>>> import numpy as np
>>> from numpy import linalg as LA
>>> np.set_printoptions(precision=3, suppress=True, linewidth=100)
>>> u = np.array([0, 0, 0, 0, -2, -2, 2])
>>> g = np.array([-2, 2, 4, -4, -2])
>>> M = np.outer(u, g)
>>> M
array([[ 0,  0,  0,  0,  0],
       [ 0,  0,  0,  0,  0],
       [ 0,  0,  0,  0,  0],
       [ 0,  0,  0,  0,  0],
       [ 4, -4, -8,  8,  4],
       [ 4, -4, -8,  8,  4],
       [-4,  4,  8, -8, -4]])
>>> # rows 0 and 1 are equal
>>> rk = LA.matrix_rank(M)
>>> rk
np.int64(1)
>>> null = LA.svd(M)[2][rk:].T
>>> [int(LA.matrix_rank(M[:, :j + 1])) for j in range(5)]
[1, 1, 1, 1, 1]
>>> LA.matrix_rank(M.T @ M), LA.matrix_rank(M @ M.T)
(np.int64(1), np.int64(1))
>>> null.shape
(5, 4)
>>> null @ null.T
array([[ 0.909,  0.091,  0.182, -0.182, -0.091],
       [ 0.091,  0.909, -0.182,  0.182,  0.091],
       [ 0.182, -0.182,  0.636,  0.364,  0.182],
       [-0.182,  0.182,  0.364,  0.636, -0.182],
       [-0.091,  0.091,  0.182, -0.182,  0.909]])
>>> X = np.loadtxt("sample13.csv", delimiter=",")
>>> X
array([[ 0.152,  0.208,  0.19 ,  0.216,  0.054],
       [ 0.208,  0.44 ,  0.244,  0.248, -0.286],
       [ 0.19 ,  0.244,  0.24 ,  0.275,  0.103],
       [ 0.216,  0.248,  0.275,  0.321,  0.185],
       [ 0.054, -0.286,  0.103,  0.185,  0.847]])
>>> # symmetric, so the eigenvalues are real
>>> evals, V = LA.eigh(X)
>>> x = np.array([2, 3, 0, 2, 2])
>>> np.round(np.abs(X).sum(axis=1).max(), 3), np.abs(evals).max()
(np.float64(1.475), np.float64(1.0))
>>> V * np.maximum(evals, 0) @ V.T
array([[ 0.152,  0.208,  0.19 ,  0.216,  0.054],
       [ 0.208,  0.44 ,  0.244,  0.248, -0.286],
       [ 0.19 ,  0.244,  0.24 ,  0.275,  0.103],
       [ 0.216,  0.248,  0.275,  0.321,  0.185],
       [ 0.054, -0.286,  0.103,  0.185,  0.847]])
>>> feats = -1 * np.eye(5) + np.eye(5, k=1)
>>> feats
array([[-1.,  1.,  0.,  0.,  0.],
       [ 0., -1.,  1.,  0.,  0.],
       [ 0.,  0., -1.,  1.,  0.],
       [ 0.,  0.,  0., -1.,  1.],
       [ 0.,  0.,  0.,  0., -1.]])
>>> rng = np.random.default_rng(613)
>>> z = rng.permutation(5)
>>> z
array([3, 4, 0, 2, 1])
>>> A2 = feats[z][:, z]
>>> np.trace(A2)
np.float64(-5.0)
>>> np.sort(np.abs(LA.eigvals(A2)))
array([1., 1., 1., 1., 1.])
>>> evals, V = LA.eig(feats)
>>> feats @ V[:, 0] - evals[0] * V[:, 0]
array([0., 0., 0., 0., 0.])
>>> np.sort(LA.eigvals(LA.inv(feats)))
array([-1., -1., -1., -1., -1.])
>>> A2 = LA.inv(feats)
>>> np.allclose(A2, feats.T)
False
>>> LA.inv(A2)
array([[-1.,  1., -0., -0., -0.],
       [-0., -1.,  1., -0., -0.],
       [-0., -0., -1.,  1., -0.],
       [-0., -0., -0., -1.,  1.],
       [-0., -0., -0., -0., -1.]])
>>> A = np.load("layer1.npy")
>>> A
array([[1, 0, 0],
       [0, 0, 0],
       [0, 0, 5]])
>>> Uu, sv, vt = LA.svd(A)
>>> V = vt[:(sv > 1e-8).sum()]
>>> x = A[1] + -1 * A[0] + rng.integers(2) * np.eye(3)[0]
>>> x
array([0., 0., 0.])
>>> np.allclose(V.T @ V @ x, x)
True
>>> V.T @ V
array([[1., 0., 0.],
       [0., 0., 0.],
       [0., 0., 1.]])
>>> round(LA.norm(x - V.T @ V @ x), 3)
np.float64(0.0)
>>> rk = LA.matrix_rank(A)
>>> rk
np.int64(2)
>>> null = LA.svd(A)[2][rk:].T
>>> [int(LA.matrix_rank(A[:i])) for i in range(1, len(A) + 1)]
[1, 1, 2]
>>> null @ null.T
array([[0., 0., 0.],
       [0., 1., 0.],
       [0., 0., 0.]])
>>> null.shape
(3, 1)
>>> [int(LA.matrix_rank(np.delete(A, i, axis=0))) for i in range(3)]
[1, 2, 1]
>>> [int(LA.matrix_rank(A[:, :j + 1])) for j in range(3)]
[1, 1, 2]
>>> A2 = np.array([[8, 7, 3], [1, -6, 8], [1, 2, -1]])
>>> np.einsum("ik,kj->ji", A, A2)
array([[ 8,  0,  5],
       [ 7,  0, 10],
       [ 3,  0, -5]])
>>> LA.matrix_rank(A @ A2)
np.int64(2)
>>> LA.matrix_rank(np.vstack([A, A2.T]))
np.int64(3)
>>> np.vstack([A, A2.T]).shape
(6, 3)
>>> np.einsum("ij->j", A)
array([1, 0, 5])
>>> A2.T @ A.T
array([[ 8,  0,  5],
       [ 7,  0, 10],
       [ 3,  0, -5]])
>>> A2 = X / LA.norm(X, axis=1, keepdims=True)
>>> cov = A2 @ A2.T
>>> (cov - 2 * np.eye(5)).round(6).argmax(axis=1)
array([2, 0, 0, 2, 3])
>>> np.round(np.degrees(np.arccos(np.clip(cov[2, 0], -1, 1))), 3)
np.float64(4.636)
>>> np.argwhere(np.triu(np.abs(cov) > 0.95, 1))
array([[0, 2],
       [0, 3],
       [2, 3]])
>>> cov
array([[ 1.   ,  0.803,  0.997,  0.978,  0.15 ],
       [ 0.803,  1.   ,  0.752,  0.66 , -0.469],
       [ 0.997,  0.752,  1.   ,  0.992,  0.23 ],
       [ 0.978,  0.66 ,  0.992,  1.   ,  0.354],
       [ 0.15 , -0.469,  0.23 ,  0.354,  1.   ]])
>>> LA.lstsq(A[:-1].T, A[-1])[2]
np.int32(1)
>>> A @ LA.pinv(A) @ A
array([[1., 0., 0.],
       [0., 0., 0.],
       [0., 0., 5.]])
>>> np.unique(A.round(6), axis=0).shape
(3, 3)
>>> np.abs(np.diag(LA.qr(A)[1])) > 1e-9
array([ True, False,  True])
>>> np.allclose(A[:-1].T @ LA.lstsq(A[:-1].T, A[-1])[0], A[-1])
False
>>> K = np.loadtxt("out11.csv", delimiter=",")
>>> K
array([[ 0.,  0.,  1.,  1., -1.,  1., -1.],
       [-1.,  0.,  0.,  1.,  1., -1.,  1.],
       [ 1., -1.,  0.,  0.,  1.,  1., -1.],
       [-1.,  1., -1.,  0.,  0.,  1.,  1.],
       [ 1., -1.,  1., -1.,  0.,  0.,  1.],
       [ 1.,  1., -1.,  1., -1.,  0.,  0.],
       [ 0.,  1.,  1., -1.,  1., -1.,  0.]])
>>> np.sort(np.abs(LA.eigvals(K)))
array([1.   , 1.686, 1.686, 1.965, 1.965, 3.209, 3.209])
>>> LA.determinant(K)
Traceback (most recent call last):
  File "<python-input-74>", line 1, in <module>
    LA.determinant(K)
    ^^^^^^^^^^^^^^
AttributeError: module 'numpy.linalg' has no attribute 'determinant'
>>> K @ K
array([[ 0.,  1., -4.,  3., -1.,  3., -1.],
       [-1.,  0.,  1., -4.,  3., -1.,  3.],
       [ 3., -1.,  0.,  1., -4.,  3., -1.],
       [-1.,  3., -1.,  0.,  1., -4.,  3.],
       [ 3., -1.,  3., -1.,  0.,  1., -4.],
       [-4.,  3., -1.,  3., -1.,  0.,  1.],
       [ 1., -4.,  3., -1.,  3., -1.,  0.]])
>>> round(np.abs(LA.eigvals(K)).max(), 3)
np.float64(3.209)
>>> np.allclose(K @ K.T, K.T @ K)
True
>>> z = rng.permutation(7)
>>> A2 = K[:, z] * rng.choice([-1, 1], 7)
>>> A2
array([[ 1., -1., -1.,  0.,  1.,  1.,  0.],
       [ 0.,  1.,  1., -1.,  1., -1.,  0.],
       [ 0., -1., -1.,  1.,  0., -1., -1.],
       [-1., -1.,  1., -1.,  0., -0.,  1.],
       [ 1., -0.,  1.,  1., -1., -0., -1.],
       [-1., -0.,  0.,  1.,  1.,  1.,  1.],
       [ 1.,  1.,  0.,  0., -1., -1.,  1.]])
>>> Uu, _, vt = LA.svd(K.T @ A2)
>>> np.round(Uu @ vt, 3) + 0
array([[ 0.,  0.,  0.,  1.,  0.,  0.,  0.],
       [ 0.,  0.,  0.,  0.,  0.,  0.,  1.],
       [ 1.,  0.,  0.,  0.,  0.,  0.,  0.],
       [ 0.,  0.,  0.,  0.,  1.,  0.,  0.],
       [ 0.,  0.,  0.,  0.,  0., -1.,  0.],
       [ 0., -1.,  0.,  0.,  0.,  0.,  0.],
       [ 0.,  0.,  1.,  0.,  0.,  0.,  0.]])
>>> z
array([2, 5, 6, 0, 3, 4, 1])
>>> np.round(LA.lstsq(K, A2)[0], 3) + 0
array([[ 0.,  0.,  0.,  1.,  0.,  0.,  0.],
       [ 0.,  0.,  0.,  0.,  0.,  0.,  1.],
       [ 1.,  0.,  0.,  0.,  0.,  0.,  0.],
       [ 0.,  0.,  0.,  0.,  1.,  0.,  0.],
       [ 0.,  0.,  0.,  0.,  0., -1.,  0.],
       [ 0., -1.,  0.,  0.,  0.,  0.,  0.],
       [ 0.,  0.,  1.,  0.,  0.,  0.,  0.]])
>>> round(LA.norm(A2) ** 2 / LA.norm(A2, 2) ** 2, 3)
np.float64(3.399)
>>> LA.norm(A2, axis=0)
array([2.236, 2.236, 2.236, 2.236, 2.236, 2.236, 2.236])
>>> E = np.loadtxt("mat.csv", delimiter=",")
>>> E
array([[-3.,  1.,  0.,  0.],
       [ 0., -3.,  1.,  0.],
       [ 0.,  0., -3.,  1.],
       [ 0.,  0.,  0., -3.]])
>>> t = np.radians(120)
>>> R = np.eye(4)
>>> R[0, 0] = R[2, 2] = np.cos(t)
>>> R[0, 2], R[2, 0] = -np.sin(t), np.sin(t)
>>> R
array([[-0.5  ,  0.   , -0.866,  0.   ],
       [ 0.   ,  1.   ,  0.   ,  0.   ],
       [ 0.866,  0.   , -0.5  ,  0.   ],
       [ 0.   ,  0.   ,  0.   ,  1.   ]])
>>> A2 = E @ R.T
>>> np.abs(A2 - E).max(axis=0)
array([4.5, 0. , 4.5, 0. ])
>>> LA.svd(E, compute_uv=False), LA.svd(A2, compute_uv=False)
(array([3.839, 3.394, 2.786, 2.231]), array([3.839, 3.394, 2.786, 2.231]))
